$ python3 -q
>>> import numpy as np
>>> from numpy import linalg as LA
>>> np.set_printoptions(precision=2, suppress=True, linewidth=120, floatmode="fixed")
>>> data = np.maximum(np.array([[2, 0],
...     [3, 3],
...     [2, 3],
...     [3, 2],
...     [1, 3],
...     [1, 3],
...     [2, 1],
...     [0, 1],
...     [0, 0],
...     [3, 3],
...     [3, 1],
...     [1, 1],
...     [0, 3],
...     [3, 3],
...     [0, 1],
...     [3, 2],
...     [3, 3],
...     [0, 1],
...     [0, 1],
...     [3, 1],
...     [1, 1],
...     [3, 2],
...     [3, 0],
...     [1, 1],
...     [3, 3],
...     [2, 2],
...     [3, 1],
...     [3, 1],
...     [2, 3],
...     [3, 3],
...     [3, 0],
...     [0, 0],
...     [1, 0],
...     [3, 3],
...     [2, 3],
...     [0, 2],
...     [2, 3]]) @ np.array([[3, 0, 3, 0], [3, 3, 2, 3]]) + np.array([0, 2, 2, 2]), 0)
>>> print(data)
[[ 6  2  8  2]
 [18 11 17 11]
 [15 11 14 11]
 [15  8 15  8]
 [12 11 11 11]
 [12 11 11 11]
 [ 9  5 10  5]
 [ 3  5  4  5]
 [ 0  2  2  2]
 [18 11 17 11]
 [12  5 13  5]
 [ 6  5  7  5]
 [ 9 11  8 11]
 [18 11 17 11]
 [ 3  5  4  5]
 [15  8 15  8]
 [18 11 17 11]
 [ 3  5  4  5]
 [ 3  5  4  5]
 [12  5 13  5]
 [ 6  5  7  5]
 [15  8 15  8]
 [ 9  2 11  2]
 [ 6  5  7  5]
 [18 11 17 11]
 [12  8 12  8]
 [12  5 13  5]
 [12  5 13  5]
 [15 11 14 11]
 [18 11 17 11]
 [ 9  2 11  2]
 [ 0  2  2  2]
 [ 3  2  5  2]
 [18 11 17 11]
 [15 11 14 11]
 [ 6  8  6  8]
 [15 11 14 11]]
>>> # rows 4 and 5 are equal
>>> Xc = data - data.mean(axis=0)
>>> evecs = LA.svd(Xc)[2][:3]
>>> A2 = Xc - Xc @ evecs.T @ evecs
>>> print(np.diag(evecs.T @ evecs))
[1.00 0.50 1.00 0.50]
>>> print(np.round((Xc @ evecs.T).std(axis=0), 2) + 0)
[8.30 2.85 0.00]
>>> print(LA.norm(A2, axis=1).round(6).argmax())
0
>>> C2 = np.cov(data, rowvar=False)
>>> print(np.argwhere(np.triu(np.abs(np.corrcoef(data.T)) > 0.8, 1)))
[[0 2]
 [1 3]]
>>> A2 = data[0, 0] * data[1:] - np.outer(data[1:, 0], data[0])
>>> print(A2)
[[  0  30 -42  30]
 [  0  36 -36  36]
 [  0  18 -30  18]
 [  0  42 -30  42]
 [  0  42 -30  42]
 [  0  12 -12  12]
 [  0  24   0  24]
 [  0  12  12  12]
 [  0  30 -42  30]
 [  0   6 -18   6]
 [  0  18  -6  18]
 [  0  48 -24  48]
 [  0  30 -42  30]
 [  0  24   0  24]
 [  0  18 -30  18]
 [  0  30 -42  30]
 [  0  24   0  24]
 [  0  24   0  24]
 [  0   6 -18   6]
 [  0  18  -6  18]
 [  0  18 -30  18]
 [  0  -6  -6  -6]
 [  0  18  -6  18]
 [  0  30 -42  30]
 [  0  24 -24  24]
 [  0   6 -18   6]
 [  0   6 -18   6]
 [  0  36 -36  36]
 [  0  30 -42  30]
 [  0  -6  -6  -6]
 [  0  12  12  12]
 [  0   6   6   6]
 [  0  30 -42  30]
 [  0  36 -36  36]
 [  0  36 -12  36]
 [  0  36 -36  36]]
>>> print(np.flatnonzero(~A2.round(6).any(axis=1)))
[]
>>> K = np.loadtxt("layer6.csv", delimiter=",")
>>> print(K)
[[-4.69 -1.70 -5.47  2.41 -1.89 -4.03  0.09  4.05 14.65]
 [-4.08 -0.37 -4.26  3.79 -2.41 -4.00  0.67  4.28 12.16]
 [-2.41  0.17 -5.49  3.47  0.58 -3.48  0.06  4.81 12.79]
 [-1.82 -4.79  7.69 -4.45  1.23 -0.57  4.44  0.71 -3.65]
 [-2.42 -6.06  8.87 -2.08 -0.11 -1.22  5.02 -0.11 -2.06]
 [-3.80  0.52 -5.08  3.97  0.41 -2.93  0.45  4.37 12.76]
 [-0.35 -5.27  9.04 -2.95 -1.02  0.01  4.17  2.03 -3.39]
 [-1.59 -6.16 10.40 -3.10  0.86 -0.97  3.80 -0.55 -4.40]
 [-1.81 -4.44  9.13 -2.75  0.50 -1.82  4.81  1.32 -3.28]
 [-2.25 -5.75  9.05 -3.62  0.30  1.76  6.17 -0.13 -4.19]
 [-1.99 -5.63  8.79 -5.09  0.15  0.01  6.36 -0.94 -2.11]
 [-2.10 -5.01  9.57 -1.29 -1.06 -0.42  5.36  0.18 -3.85]
 [-2.70  1.25 -4.42  3.10 -1.45 -3.82 -2.14  6.97 14.34]
 [-1.84 -4.65 10.57 -2.96  1.29  0.29  4.97  1.07 -3.47]
 [-0.93 -4.72 10.20 -3.82 -0.23  0.62  5.05  1.10 -4.38]
 [-3.48  0.69 -3.84  1.76  1.04 -3.39 -0.22  5.65 13.50]
 [ 0.60 -3.69  9.60 -5.17  0.86 -1.94  5.85 -0.26 -0.76]
 [-2.40 -5.14  7.87 -4.83  1.46  0.05  5.16  2.43 -3.23]
 [-4.38 -0.63 -5.45  1.42  1.00 -2.78  1.35  2.42 11.52]
 [-0.65 -5.99 10.19 -3.61 -0.70 -0.49  4.68  1.13 -4.75]
 [-4.66 -0.78 -5.39  3.03 -0.96 -3.01 -0.63  3.37 13.64]
 [-0.22 -5.00  9.82 -3.53  2.15  0.21  7.05  0.59 -2.84]
 [-3.96 -0.68 -4.51  3.32  0.22 -4.24  1.35  4.42 12.98]
 [-1.95 -4.08  8.91 -2.73  0.00 -0.16  6.37  0.51 -4.42]
 [-1.51 -4.93 10.25 -5.23  0.60 -1.01  4.97  1.35 -2.13]
 [ 0.82 -7.12  7.14 -2.77  0.78 -1.03  5.48  1.21 -3.87]
 [-3.04 -1.56 -4.43  3.73 -1.29 -3.62 -0.30  4.64 11.14]
 [-4.65 -2.18 -3.78  3.59 -1.67 -3.12  1.38  5.23 12.58]
 [-4.23  0.15 -5.88  2.96 -0.45 -2.29  0.90  5.30 14.08]
 [-4.04 -1.02 -3.83  3.53 -1.02 -4.34  2.09  4.33 14.48]
 [-4.19  1.00 -3.39  0.97 -0.41 -1.64 -0.99  6.86 13.63]
 [-3.12 -1.68 -3.11  5.44 -2.41 -2.37 -0.33  7.25 11.88]
 [-1.37 -5.61  6.90 -3.12  0.91 -1.03  5.04  0.17 -5.14]]
>>> vec = np.array([-7, -7, 1, -9, 1, 2, 5, -7, -4])
>>> print(LA.norm(K @ vec) <= LA.norm(K, 2) * LA.norm(vec) + 1e-9)
True
>>> vec @ K
Traceback (most recent call last):
  File "<python-input-21>", line 1, in <module>
    vec @ K
    ~~~~^~~
ValueError: matmul: Input operand 1 has a mismatch in its core dimension 0, with gufunc signature (n?,k),(k,m?)->(n?,m?) (size 33 is different from 9)
>>> print(np.sign((K @ vec).round(6)))
[-1.00 -1.00 -1.00  1.00  1.00 -1.00  1.00  1.00  1.00  1.00  1.00  1.00 -1.00  1.00  1.00 -1.00  1.00  1.00 -1.00
  1.00 -1.00  1.00 -1.00  1.00  1.00  1.00 -1.00 -1.00 -1.00 -1.00 -1.00 -1.00  1.00]
>>> Xc = K - K.mean(axis=0)
>>> evecs = LA.svd(Xc)[2][:2]
>>> A2 = Xc - Xc @ evecs.T @ evecs
>>> print(np.round(np.cov(Xc @ evecs.T, rowvar=False), 2) + 0)
[[150.48   0.00]
 [  0.00   2.09]]
>>> print(A2.std(axis=0))
[0.86 0.80 0.86 0.66 0.66 0.79 0.82 0.93 0.64]
>>> print(LA.norm(A2, axis=1).round(6).argmax())
30
>>> A2 = np.array([[1, 1], [1, -1]])
>>> rng = np.random.default_rng(92833)
>>> feats = np.kron(A2, np.kron(A2, A2))[rng.permutation(8)][:8]
>>> print(feats)
[[ 1 -1 -1  1 -1  1  1 -1]
 [ 1 -1  1 -1  1 -1  1 -1]
 [ 1 -1  1 -1 -1  1 -1  1]
 [ 1  1 -1 -1  1  1 -1 -1]
 [ 1 -1 -1  1  1 -1 -1  1]
 [ 1  1 -1 -1 -1 -1  1  1]
 [ 1  1  1  1  1  1  1  1]
 [ 1  1  1  1 -1 -1 -1 -1]]
>>> labels = rng.permutation(8)
>>> print(labels)
[1 0 3 4 7 5 6 2]
>>> A2 = feats[labels][:, labels]
>>> print(A2)
[[-1  1 -1  1 -1 -1  1  1]
 [-1  1  1 -1 -1  1  1 -1]
 [ 1  1 -1  1 -1  1 -1 -1]
 [-1  1  1  1  1 -1 -1 -1]
 [ 1  1  1 -1 -1 -1 -1  1]
 [ 1  1 -1 -1  1 -1  1 -1]
 [ 1  1  1  1  1  1  1  1]
 [-1  1 -1 -1  1  1 -1  1]]
>>> print(round(LA.det(A2), 2), round(LA.det(feats[labels]), 2))
4096.0 4096.0
>>> print(np.trace(A2))
0
>>> print(np.sort(np.abs(LA.eigvals(A2))))
[2.83 2.83 2.83 2.83 2.83 2.83 2.83 2.83]
>>> D = LA.norm(K[:, None] - K[None], axis=-1)
>>> print(D[4].round(6).argsort(kind="stable")[:4])
[ 4 11  8  7]
>>> print(LA.matrix_rank(D ** 2))
11
>>> print(LA.pinv(feats))
[[ 0.12  0.12  0.12  0.12  0.12  0.12  0.12  0.12]
 [-0.12 -0.12 -0.12  0.12 -0.13  0.12  0.13  0.13]
 [-0.12  0.12  0.12 -0.12 -0.12 -0.12  0.13  0.12]
 [ 0.12 -0.12 -0.13 -0.12  0.12 -0.12  0.12  0.12]
 [-0.12  0.13 -0.12  0.12  0.13 -0.13  0.12 -0.12]
 [ 0.12 -0.12  0.12  0.12 -0.13 -0.12  0.13 -0.12]
 [ 0.13  0.12 -0.12 -0.12 -0.13  0.13  0.12 -0.12]
 [-0.12 -0.13  0.12 -0.12  0.12  0.13  0.13 -0.12]]
>>> print(feats @ feats.T)
[[8 0 0 0 0 0 0 0]
 [0 8 0 0 0 0 0 0]
 [0 0 8 0 0 0 0 0]
 [0 0 0 8 0 0 0 0]
 [0 0 0 0 8 0 0 0]
 [0 0 0 0 0 8 0 0]
 [0 0 0 0 0 0 8 0]
 [0 0 0 0 0 0 0 8]]
>>> print(feats[:, 2] @ feats[:, 0])
0
>>> print(LA.norm(feats, axis=0))
[2.83 2.83 2.83 2.83 2.83 2.83 2.83 2.83]
>>> vec = np.array([-2, -3, 3, -2, -2, 2, -3, 1])
>>> y = feats @ vec
>>> b, lr = np.zeros(8), 1 / LA.norm(feats, 2) ** 2
>>> for i in range(25):
...     b -= lr * feats.T @ (feats @ b - y)
...     if i % 5 == 0: print(i, round(LA.norm(feats @ b - y), 2))
... 
0 0.0
5 0.0
10 0.0
15 0.0
20 0.0
>>> print(np.round(LA.cond(feats), 2))
1.0
>>> A2 = np.array([[3, 4], [3, 0], [3, 4]])
>>> J = np.kron(np.eye(3, dtype=int), A2)
>>> print(J)
[[3 4 0 0 0 0]
 [3 0 0 0 0 0]
 [3 4 0 0 0 0]
 [0 0 3 4 0 0]
 [0 0 3 0 0 0]
 [0 0 3 4 0 0]
 [0 0 0 0 3 4]
 [0 0 0 0 3 0]
 [0 0 0 0 3 4]]
>>> r0, r1 = J[3], J[7]
>>> print(r0 @ r0)
25
>>> p = (r0 @ r1) / (r0 @ r0) * r0
>>> print(np.outer(r0, r1))
[[ 0  0  0  0  0  0]
 [ 0  0  0  0  0  0]
 [ 0  0  0  0  9  0]
 [ 0  0  0  0 12  0]
 [ 0  0  0  0  0  0]
 [ 0  0  0  0  0  0]]
>>> hat = J @ LA.solve(J.T @ J, J.T)
>>> print(LA.matrix_rank(np.eye(9) - hat))
3
>>> print(np.diag(hat))
[0.50 1.00 0.50 0.50 1.00 0.50 0.50 1.00 0.50]
>>> print(LA.eigvalsh(hat))
[0.00 0.00 0.00 1.00 1.00 1.00 1.00 1.00 1.00]
>>> print(hat)
[[0.50 0.00 0.50 0.00 0.00 0.00 0.00 0.00 0.00]
 [0.00 1.00 0.00 0.00 0.00 0.00 0.00 0.00 0.00]
 [0.50 0.00 0.50 0.00 0.00 0.00 0.00 0.00 0.00]
 [0.00 0.00 0.00 0.50 0.00 0.50 0.00 0.00 0.00]
 [0.00 0.00 0.00 0.00 1.00 0.00 0.00 0.00 0.00]
 [0.00 0.00 0.00 0.50 0.00 0.50 0.00 0.00 0.00]
 [0.00 0.00 0.00 0.00 0.00 0.00 0.50 0.00 0.50]
 [0.00 0.00 0.00 0.00 0.00 0.00 0.00 1.00 0.00]
 [0.00 0.00 0.00 0.00 0.00 0.00 0.50 0.00 0.50]]
>>> print(hat @ J[:, 1])
[4.00 0.00 4.00 0.00 0.00 0.00 0.00 0.00 0.00]
>>> vec = np.array([-3, 0, -3, 2, -1, 3])
>>> y = J @ vec
>>> print(np.round(LA.lstsq(J, y)[0], 2) + 0)
[-3.00  0.00 -3.00  2.00 -1.00  3.00]
>>> y = y + 0.1 * rng.normal(size=9)
>>> print(y)
[-9.06 -9.01 -9.23 -0.94 -8.96 -1.13  8.94 -3.06  9.11]
>>> b, *_ = LA.lstsq(J, y)
>>> print(b)
[-3.00 -0.03 -2.99  1.98 -1.02  3.02]
>>> print([round(float(LA.norm(LA.solve(J.T @ J + lam * np.eye(6), J.T @ y))), 2) for lam in (0, 1, 10, 100)])
[5.66, 4.95, 2.82, 0.95]
>>> print(round(LA.norm(y - J @ b), 2))
0.21
>>> print(np.round(J.T @ (y - J @ b), 2) + 0)
[0.00 0.00 0.00 0.00 0.00 0.00]
>>> M = np.loadtxt("x.csv", delimiter=",")
>>> print(M)
[[3.00 2.00 0.00 2.00 2.00 0.00 0.00 0.00 0.00 2.00]
 [2.00 3.00 0.00 2.00 2.00 0.00 0.00 0.00 0.00 2.00]
 [0.00 0.00 3.00 0.00 0.00 2.00 2.00 2.00 2.00 0.00]
 [2.00 2.00 0.00 3.00 2.00 0.00 0.00 0.00 0.00 2.00]
 [2.00 2.00 0.00 2.00 3.00 0.00 0.00 0.00 0.00 2.00]
 [0.00 0.00 2.00 0.00 0.00 3.00 2.00 2.00 2.00 0.00]
 [0.00 0.00 2.00 0.00 0.00 2.00 3.00 2.00 2.00 0.00]
 [0.00 0.00 2.00 0.00 0.00 2.00 2.00 3.00 2.00 0.00]
 [0.00 0.00 2.00 0.00 0.00 2.00 2.00 2.00 3.00 0.00]
 [2.00 2.00 0.00 2.00 2.00 0.00 0.00 0.00 0.00 3.00]]
>>> vec = np.array([0, 1, 0, 1, 1, 1, 0, 1, 1, 3])
>>> print(np.sign((M @ vec).round(6)))
[1.00 1.00 1.00 1.00 1.00 1.00 1.00 1.00 1.00 1.00]
>>> print(M @ np.eye(10)[4])
[2.00 2.00 0.00 2.00 3.00 0.00 0.00 0.00 0.00 2.00]
>>> print(LA.norm(M @ vec) <= LA.norm(M, 2) * LA.norm(vec) + 1e-9)
True
>>> print(np.einsum("ij,j->i", M, vec))
[12.00 13.00  6.00 13.00 13.00  7.00  6.00  7.00  7.00 15.00]
>>> r0 = np.array([2, 1, 2, 1, 1, 2, 1, 1, 2, 2])
>>> A2 = M + np.outer(r0, np.eye(10)[5])
>>> print(LA.matrix_rank(LA.inv(A2) - LA.inv(M), tol=1e-8))
1
>>> print(LA.matrix_rank(A2 - M))
1
>>> print(np.round(LA.det(A2) / LA.det(M), 2), round(1 + LA.solve(M, r0)[5], 2))
1.55 1.55
>>> low = LA.cholesky(M)
>>> print(low)
[[1.73 0.00 0.00 0.00 0.00 0.00 0.00 0.00 0.00 0.00]
 [1.15 1.29 0.00 0.00 0.00 0.00 0.00 0.00 0.00 0.00]
 [0.00 0.00 1.73 0.00 0.00 0.00 0.00 0.00 0.00 0.00]
 [1.15 0.52 0.00 1.18 0.00 0.00 0.00 0.00 0.00 0.00]
 [1.15 0.52 0.00 0.34 1.13 0.00 0.00 0.00 0.00 0.00]
 [0.00 0.00 1.15 0.00 0.00 1.29 0.00 0.00 0.00 0.00]
 [0.00 0.00 1.15 0.00 0.00 0.52 1.18 0.00 0.00 0.00]
 [0.00 0.00 1.15 0.00 0.00 0.52 0.34 1.13 0.00 0.00]
 [0.00 0.00 1.15 0.00 0.00 0.52 0.34 0.25 1.11 0.00]
 [1.15 0.52 0.00 0.34 0.25 0.00 0.00 0.00 0.00 1.11]]
